>>> import numpy as np
>>> from numpy import linalg as LA
>>> np.set_printoptions(precision=1, suppress=True, linewidth=200, sign=" ")
>>> def rd(a):
...     return np.round(a, 1) + 0
... 
>>> feats = np.load("run1.npy")
>>> feats
array([[  1.3, -17.5,  -9.6],
       [  6.5,  -9.1,  16.6],
       [  9.2,  17.1,  -4.6],
       [ 17.2,  -8.3,   5.9],
       [-15.9,  -5.7,  10.8],
       [ 13.6,   9.1, -11.5],
       [-11. ,   3.2, -16.4],
       [  7.9,  -0.5, -18.4],
       [-12.4,  -8.3, -13.3],
       [-17.9,  -4.9,  -7.5],
       [-13.7,   0.7,  14.5],
       [ -4.6,   7.7, -17.9],
       [ -8.1,   8.6, -16.1],
       [ -6.7, -18.6,  -2.8],
       [-19.3,   4.3,   2.7],
       [ -8.7,  -8.5,  15.9],
       [  7.9, -17.6,   5.3],
       [-10.8,  16.8,  -0.2],
       [  5.6,  14.9,  12.1],
       [ 10.4,  14.4,  -9.2],
       [-14.4,  -7.6, -11.6]])
>>> Ac = feats - feats.mean(axis=0)
>>> left, sv, Vh = LA.svd(Ac, full_matrices=False)
>>> np.abs(Vh[0]).argmax()
np.int64(2)
>>> rd(sv)
array([ 57.2,  51.8,  45.8])
>>> rd(Ac.mean(axis=0))
array([ 0.,  0.,  0.])
>>> rd(sv ** 2 / (sv ** 2).sum())
array([ 0.4,  0.3,  0.3])
>>> vec = np.array([0, 4, -1])
>>> a = np.maximum(feats @ vec, 0)
>>> rd(np.maximum(feats @ (3 * vec), 0))
array([   0. ,    0. ,  219. ,    0. ,    0. ,  143.7,   87.6,   49.2,    0. ,    0. ,    0. ,  146.1,  151.5,    0. ,   43.5,    0. ,    0. ,  202.2,  142.5,  200.4,    0. ])
>>> a
array([  0. ,   0. ,  73. ,   0. ,   0. ,  47.9,  29.2,  16.4,   0. ,   0. ,   0. ,  48.7,  50.5,   0. ,  14.5,   0. ,   0. ,  67.4,  47.5,  66.8,   0. ])
>>> rd(np.tanh(feats @ vec))
array([-1., -1.,  1., -1., -1.,  1.,  1.,  1., -1., -1., -1.,  1.,  1., -1.,  1., -1., -1.,  1.,  1.,  1., -1.])
>>> mat = np.load("w.npy")
>>> mat
array([[ 2.1,  5. , -4. ],
       [-4. ,  4.1, -2. ],
       [ 2. ,  5. , -3.9]])
>>> W1 = np.array([[-5, 4, -2, 3], [1, -2, -3, 1], [3, 3, -1, 3]])
>>> beta = np.array([-1, -3, 1, 1])
>>> hid = np.maximum(mat @ W1 + beta, 0)
>>> LA.matrix_rank(hid)
np.int64(2)
>>> rd((hid > 0).mean(axis=0))
array([ 0.3,  0. ,  0. ,  0.7])
>>> basis = np.array([[2, 2], [0, 3], [0, 1], [3, 3]])
>>> (hid @ basis).round(6).argmax(axis=1)
array([ 0,  0,  0])
>>> q = mat.astype(float).copy()
>>> for j in range(3):
...     q[:, j] -= q[:, :j] @ (q[:, :j].T @ q[:, j])
...     q[:, j] /= LA.norm(q[:, j])
... 
>>> rd(q.T @ q)
array([[ 1.,  0.,  0.],
       [ 0.,  1.,  0.],
       [ 0.,  0.,  1.]])
>>> r0 = np.array([1, 3, 4])
>>> M2 = mat + np.outer(r0, np.eye(3)[2])
>>> rd(M2)
array([[ 2.1,  5. , -3. ],
       [-4. ,  4.1,  1. ],
       [ 2. ,  5. ,  0.1]])
>>> LA.matrix_rank(M2 - mat)
np.int64(1)
>>> def softmax(z):
...     e = np.exp(z - z.max(axis=-1, keepdims=True))
...     return e / e.sum(axis=-1, keepdims=True)
... 
>>> rd(softmax(M2[2]))
array([ 0. ,  0.9,  0. ])
>>> rd(softmax(10 * M2[2]))
array([ 0.,  1.,  0.])
>>> S = M2 @ M2.T / np.sqrt(3)
>>> rd(softmax(S))
array([[ 1. ,  0. ,  0. ],
       [ 0. ,  1. ,  0. ],
       [ 0.5,  0. ,  0.5]])
>>> softmax(S).round(6).argmax(axis=1)
array([ 0,  1,  2])
>>> rng = np.random.default_rng(1453)
>>> idx = rng.permutation(3)
>>> M2 = mat[:, idx] * rng.choice([-1, 1], 3)
>>> M2
array([[ 2.1,  5. , -4. ],
       [-4. ,  4.1, -2. ],
       [ 2. ,  5. , -3.9]])
>>> left, _, Vh = LA.svd(mat.T @ M2)
>>> idx
array([ 0,  1,  2])
>>> rd(LA.lstsq(mat, M2)[0])
array([[ 1.,  0.,  0.],
       [ 0.,  1.,  0.],
       [ 0.,  0.,  1.]])
>>> rd(left @ Vh)
array([[ 1.,  0.,  0.],
       [ 0.,  1.,  0.],
       [ 0.,  0.,  1.]])
>>> M2 = np.array([[1, 1, 1, 3], [1, 3, 2, 3], [1, 3, 1, 3], [3, 0, 3, 0]])
>>> K = M2 - M2.T
>>> K
array([[ 0,  0,  0,  0],
       [ 0,  0, -1,  3],
       [ 0,  1,  0,  0],
       [ 0, -3,  0,  0]])
>>> M2 = K + rng.integers(-2, 3, (4, 2)) @ rng.integers(-2, 3, (2, 4))
>>> M2
array([[ 0,  0,  0,  0],
       [-1, -4,  1,  3],
       [-2, -5,  2, -2],
       [ 1, -5,  4,  6]])
>>> np.abs(M2 - K).sum(axis=1)
array([  0,   7,  12,  13])
>>> rd(LA.svd(M2 - K, compute_uv=False))
array([ 8.8,  7. ,  0. ,  0. ])
>>> W0 = np.load("layer11.npy")
>>> W0
array([[-5., -1.,  2., -2.],
       [ 0., -2.,  0.,  0.],
       [ 4., -1., -3.,  2.],
       [16.,  1., -8.,  7.]])
>>> # row 3 is much longer than the rest
>>> idx = rng.permutation(4)
>>> idx
array([ 0,  2,  1,  3])
>>> M2 = W0[idx][:, idx]
>>> np.allclose(M2, W0)
False
>>> rd(np.sort(np.abs(LA.eigvals(M2))))
array([ 1.,  1.,  1.,  2.])
>>> rd(LA.det(M2)), rd(LA.det(W0[idx]))
(np.float64(-2.0), np.float64(2.0))
>>> np.diag(M2)
array([-5., -3., -2.,  7.])
>>> r0 = np.array([-1, 6, 8, 0])
>>> M2 = W0 + np.outer(r0, np.eye(4)[1])
>>> M2
array([[-5., -2.,  2., -2.],
       [ 0.,  4.,  0.,  0.],
       [ 4.,  7., -3.,  2.],
       [16.,  1., -8.,  7.]])
>>> E = np.array([[1, 0, 0, 0, 0],
...     [-6, 1, 0, 0, 0],
...     [2, 5, 1, 0, 0],
...     [-9, 9, -1, 1, 0],
...     [-3, -4, 9, -7, 1]])
>>> # triangular, det is the product of the diagonal
>>> rd(LA.det(E.T))
np.float64(1.0)
>>> rd(LA.det(2 * E)), rd(LA.det(E))
(np.float64(32.0), np.float64(1.0))
>>> np.poly(E)
array([  1.,  -5.,  10., -10.,   5.,  -1.])
>>> A = np.load("test5.npy")
>>> A
array([[  0,   0,   0,   0],
       [-18,  -3,  27,  -3],
       [-18,  -3,  27,  -3]])
>>> # rank 1
>>> np.argsort(-LA.norm(A, axis=0).round(6), kind="stable")[:3]
array([ 2,  0,  1])
>>> rd(softmax(10 * A[2]))
array([ 0.,  0.,  1.,  0.])
>>> rd(softmax(A[2]))
array([ 0.,  0.,  1.,  0.])
>>> S = A @ A.T / np.sqrt(4)
>>> rd(softmax(S))
array([[ 0.3,  0.3,  0.3],
       [ 0. ,  0.5,  0.5],
       [ 0. ,  0.5,  0.5]])
>>> rd(softmax(S + np.triu(np.full(S.shape, -np.inf), 1)))
array([[ 1. ,  0. ,  0. ],
       [ 0. ,  1. ,  0. ],
       [ 0. ,  0.5,  0.5]])
>>> softmax(S).round(6).argmax(axis=1)
array([ 0,  1,  1])
>>> np.allclose(A[:-1].T @ LA.lstsq(A[:-1].T, A[-1])[0], A[-1])
True
>>> vec = np.array([-3, 0, -1, -1])
>>> a = np.maximum(A @ vec, 0)
>>> A.T @ a
array([-1080,  -180,  1620,  -180])
>>> r = LA.matrix_rank(A)
>>> r
np.int64(1)
>>> null = LA.svd(A)[2][r:].T
>>> LA.matrix_rank(A.T @ A), LA.matrix_rank(A @ A.T)
(np.int64(1), np.int64(1))
>>> [int(LA.matrix_rank(np.delete(A, i, axis=0))) for i in range(3)]
[1, 1, 1]
>>> null.shape
(4, 3)
>>> rd(null @ null.T)
array([[ 0.7, -0.1,  0.5, -0.1],
       [-0.1,  1. ,  0.1,  0. ],
       [ 0.5,  0.1,  0.3,  0.1],
       [-0.1,  0. ,  0.1,  1. ]])
